% ipython --no-banner

In [1]: import numpy as np

In [2]: from numpy import linalg as LA

In [3]: np.set_printoptions(precision=2, suppress=True, linewidth=100, sign=" ")

In [4]: J = np.load("run13.npy")

In [5]: print(J)
[[-2  1 -1]
 [-3  0 -2]
 [-2  1 -1]
 [-2  1 -1]]

In [6]: ang = np.radians(5)

In [7]: r_ = np.eye(3)

In [8]: r_[1, 1] = r_[0, 0] = np.cos(ang)

In [9]: r_[1, 0], r_[0, 1] = -np.sin(ang), np.sin(ang)

In [10]: r_
Out[10]: 
array([[ 1.  ,  0.09,  0.  ],
       [-0.09,  1.  ,  0.  ],
       [ 0.  ,  0.  ,  1.  ]])

In [11]: out = J @ r_.T

In [12]: np.round(LA.svd(J, compute_uv=False), 2) + 0, np.round(LA.svd(out, compute_uv=False), 2) + 0
Out[12]: (array([ 5.44,  1.19,  0.  ]), array([ 5.44,  1.19,  0.  ]))

In [13]: np.allclose(J @ J.T, out @ out.T)
Out[13]: True

In [14]: np.round(LA.det(r_), 2), np.round(np.trace(r_), 2)
Out[14]: (np.float64(1.0), np.float64(2.99))

In [15]: Uu, sv, Vt = LA.svd(J)

In [16]: sv.round(2) + 0
Out[16]: array([ 5.44,  1.19,  0.  ])

In [17]: np.argmax(sv[:-1] / (sv[1:] + 1e-6)) + 1
Out[17]: np.int64(2)

In [18]: out = Uu[:, :2] @ np.diag(sv[:2]) @ Vt[:2]

In [19]: LA.matrix_rank(out)
Out[19]: np.int64(2)

In [20]: print(out.round(2) + 0)
[[-2.  1. -1.]
 [-3.  0. -2.]
 [-2.  1. -1.]
 [-2.  1. -1.]]

In [21]: print(round(float(np.abs(J - out).max()), 2))
0.0

In [22]: LA.matrix_rank(J, rtol=0.1)
Out[22]: np.int64(2)

In [23]: out = np.array([[3, 0, -1], [2, 3, 3]])

In [24]: W2 = np.kron(out, J)

In [25]: W2.shape
Out[25]: (8, 9)

In [26]: W2
Out[26]: 
array([[-6,  3, -3,  0,  0,  0,  2, -1,  1],
       [-9,  0, -6,  0,  0,  0,  3,  0,  2],
       [-6,  3, -3,  0,  0,  0,  2, -1,  1],
       [-6,  3, -3,  0,  0,  0,  2, -1,  1],
       [-4,  2, -2, -6,  3, -3, -6,  3, -3],
       [-6,  0, -4, -9,  0, -6, -9,  0, -6],
       [-4,  2, -2, -6,  3, -3, -6,  3, -3],
       [-4,  2, -2, -6,  3, -3, -6,  3, -3]])

In [27]: K = np.array([[1, -2, 4], [1, -1, 1], [1, 0, 0], [1, 1, 1]])

In [28]: Q = K.astype(float).copy()

In [29]: for j in range(3):
    ...:     Q[:, j] -= Q[:, :j] @ (Q[:, :j].T @ Q[:, j])
    ...:     Q[:, j] /= LA.norm(Q[:, j])
    ...: 

In [30]: Q.T @ Q
Out[30]: 
array([[ 1.,  0.,  0.],
       [ 0.,  1.,  0.],
       [ 0.,  0.,  1.]])

In [31]: Q.T @ K
Out[31]: 
array([[ 2.  , -1.  ,  3.  ],
       [ 0.  ,  2.24, -2.24],
       [ 0.  ,  0.  ,  2.  ]])

In [32]: Q
Out[32]: 
array([[ 0.5 , -0.67,  0.5 ],
       [ 0.5 , -0.22, -0.5 ],
       [ 0.5 ,  0.22, -0.5 ],
       [ 0.5 ,  0.67,  0.5 ]])

In [33]: rk = LA.matrix_rank(J)

In [34]: rk
Out[34]: np.int64(2)

In [35]: N = LA.svd(J)[2][rk:].T

In [36]: LA.matrix_rank(J.T @ J), LA.matrix_rank(J @ J.T)
Out[36]: (np.int64(2), np.int64(2))

In [37]: [int(LA.matrix_rank(J[:i])) for i in range(1, len(J) + 1)]
Out[37]: [1, 2, 2, 2]

In [38]: N[:, 0] / N[np.abs(N[:, 0]).round(6).argmax(), 0]
Out[38]: array([-0.67, -0.33,  1.  ])

In [39]: N @ N.T
Out[39]: 
array([[ 0.29,  0.14, -0.43],
       [ 0.14,  0.07, -0.21],
       [-0.43, -0.21,  0.64]])

In [40]: vec = np.array([2, 1, 2])

In [41]: rhs = K @ vec

In [42]: np.round(LA.pinv(K) @ K, 2) + 0
Out[42]: 
array([[ 1.,  0.,  0.],
       [ 0.,  1.,  0.],
       [ 0.,  0.,  1.]])

In [43]: LA.lstsq(K, rhs)[0]
Out[43]: array([ 2.,  1.,  2.])

In [44]: rng = np.random.default_rng(142)

In [45]: rhs = rhs + 0.1 * rng.normal(size=4)

In [46]: rhs
Out[46]: array([ 7.97,  2.78,  1.98,  5.09])

In [47]: b, *_ = LA.lstsq(K, rhs)

In [48]: b
Out[48]: array([ 1.91,  1.13,  2.08])

In [49]: print(round(LA.norm(rhs - K @ b), 2))
0.11

In [50]: b.round()
Out[50]: array([ 2.,  1.,  2.])

In [51]: vec = np.array([-3, 1, -2])

In [52]: (K * vec).sum(axis=1)
Out[52]: array([-13,  -6,  -3,  -4])

In [53]: K * vec
Out[53]: 
array([[-3, -2, -8],
       [-3, -1, -2],
       [-3,  0,  0],
       [-3,  1, -2]])

In [54]: K @ vec
Out[54]: array([-13,  -6,  -3,  -4])

In [55]: out = np.c_[K[:, :1] @ np.array([[1]]), np.array([9, 8, 0, 9])]

In [56]: out
Out[56]: 
array([[ 1,  9],
       [ 1,  8],
       [ 1,  0],
       [ 1,  9]])

In [57]: LA.matrix_rank(np.c_[K, out])
Out[57]: np.int64(4)
